>>> import numpy as np
>>> np.set_printoptions(precision=2, suppress=True, linewidth=100, sign=" ")
>>> F = np.load("out13.npy")
>>> F
array([[ 1.  ,  0.7 ,  0.49,  0.34,  0.24],
       [ 0.7 ,  1.  ,  0.7 ,  0.49,  0.34],
       [ 0.49,  0.7 ,  1.  ,  0.7 ,  0.49],
       [ 0.34,  0.49,  0.7 ,  1.  ,  0.7 ],
       [ 0.24,  0.34,  0.49,  0.7 ,  1.  ]])
>>> proj = np.triu(np.array([[0, 0, 3, 0, 1],
...     [0, 0, 0, 1, 1],
...     [3, 1, 0, 2, 2],
...     [1, 0, 1, 0, 3],
...     [1, 3, 1, 3, 0]]), 1) + np.eye(5)
>>> Y = proj @ F @ np.linalg.inv(proj)
>>> np.poly(Y)
array([ 1.  , -5.  ,  7.03, -3.81,  0.86, -0.07])
>>> round(float(np.trace(Y)), 2), np.trace(F)
(5.0, np.float64(5.0))
>>> np.round(np.linalg.det(Y), 2)
np.float64(0.07)
>>> round(np.abs(np.linalg.eigvals(F)).max(), 2)
np.float64(3.1)
>>> np.allclose(F, F.T)
True
>>> (F + F.T) / 2
array([[ 1.  ,  0.7 ,  0.49,  0.34,  0.24],
       [ 0.7 ,  1.  ,  0.7 ,  0.49,  0.34],
       [ 0.49,  0.7 ,  1.  ,  0.7 ,  0.49],
       [ 0.34,  0.49,  0.7 ,  1.  ,  0.7 ],
       [ 0.24,  0.34,  0.49,  0.7 ,  1.  ]])
>>> np.sort(np.abs(np.linalg.eigvals(F)))
array([ 0.19,  0.25,  0.43,  1.02,  3.1 ])
>>> np.round(np.linalg.det(F), 2)
np.float64(0.07)
>>> ev, V = np.linalg.eigh(F)
>>> x0 = np.array([0, 2, 1, 1, 0])
>>> (np.sign(V[:, -1].round(6)) == np.sign(V[0, -1].round(6))).astype(int)
array([ 1,  1,  1,  1,  1])
>>> V * np.sqrt(ev) @ V.T
array([[ 0.91,  0.35,  0.19,  0.11,  0.07],
       [ 0.35,  0.85,  0.33,  0.18,  0.11],
       [ 0.19,  0.33,  0.85,  0.33,  0.19],
       [ 0.11,  0.18,  0.33,  0.85,  0.35],
       [ 0.07,  0.11,  0.19,  0.35,  0.91]])
>>> np.abs(F).sum(axis=1).max(), np.round(np.abs(ev).max(), 2)
(np.float64(3.38), np.float64(3.1))
>>> m1 = np.load("run5.npy")
>>> m1
array([[ 6,  5,  3,  0,  0,  7,  8,  1,  1],
       [ 4,  3,  2,  9,  3,  2,  4,  4,  3],
       [ 2,  1,  5,  4,  6,  3,  8,  4,  0],
       [ 9,  7,  2,  0,  6,  6,  7,  2,  6],
       [ 7,  3,  7,  4,  1,  2,  9,  0,  6],
       [ 6,  5,  1,  1,  4,  0,  6,  4,  1],
       [ 9,  2,  2,  2,  4,  4,  9,  6,  6],
       [ 9,  7,  2,  8,  9,  2,  6,  3,  3],
       [ 1,  8,  6,  4,  2,  1,  9,  8,  0]])
>>> r0 = np.array([3, 1, 0, 4, -3, 5, -1, -4, 4])
>>> Y = m1 + np.outer(r0, np.eye(9)[4])
>>> Y
array([[ 6.,  5.,  3.,  0.,  3.,  7.,  8.,  1.,  1.],
       [ 4.,  3.,  2.,  9.,  4.,  2.,  4.,  4.,  3.],
       [ 2.,  1.,  5.,  4.,  6.,  3.,  8.,  4.,  0.],
       [ 9.,  7.,  2.,  0., 10.,  6.,  7.,  2.,  6.],
       [ 7.,  3.,  7.,  4., -2.,  2.,  9.,  0.,  6.],
       [ 6.,  5.,  1.,  1.,  9.,  0.,  6.,  4.,  1.],
       [ 9.,  2.,  2.,  2.,  3.,  4.,  9.,  6.,  6.],
       [ 9.,  7.,  2.,  8.,  5.,  2.,  6.,  3.,  3.],
       [ 1.,  8.,  6.,  4.,  6.,  1.,  9.,  8.,  0.]])
>>> np.round(np.linalg.det(Y) / np.linalg.det(m1), 2), round(float(1 + np.linalg.solve(m1, r0)[4]), 2)
(np.float64(1.67), 1.67)
>>> q, r_ = np.linalg.qr(m1)
>>> np.trace(q @ q.T)
np.float64(9.0)
>>> q.shape, r_.shape
((9, 9), (9, 9))
>>> np.round(abs(r_[0, 0]), 2), round(float(np.linalg.norm(m1[:, 0])), 2)
(np.float64(19.62), 19.62)
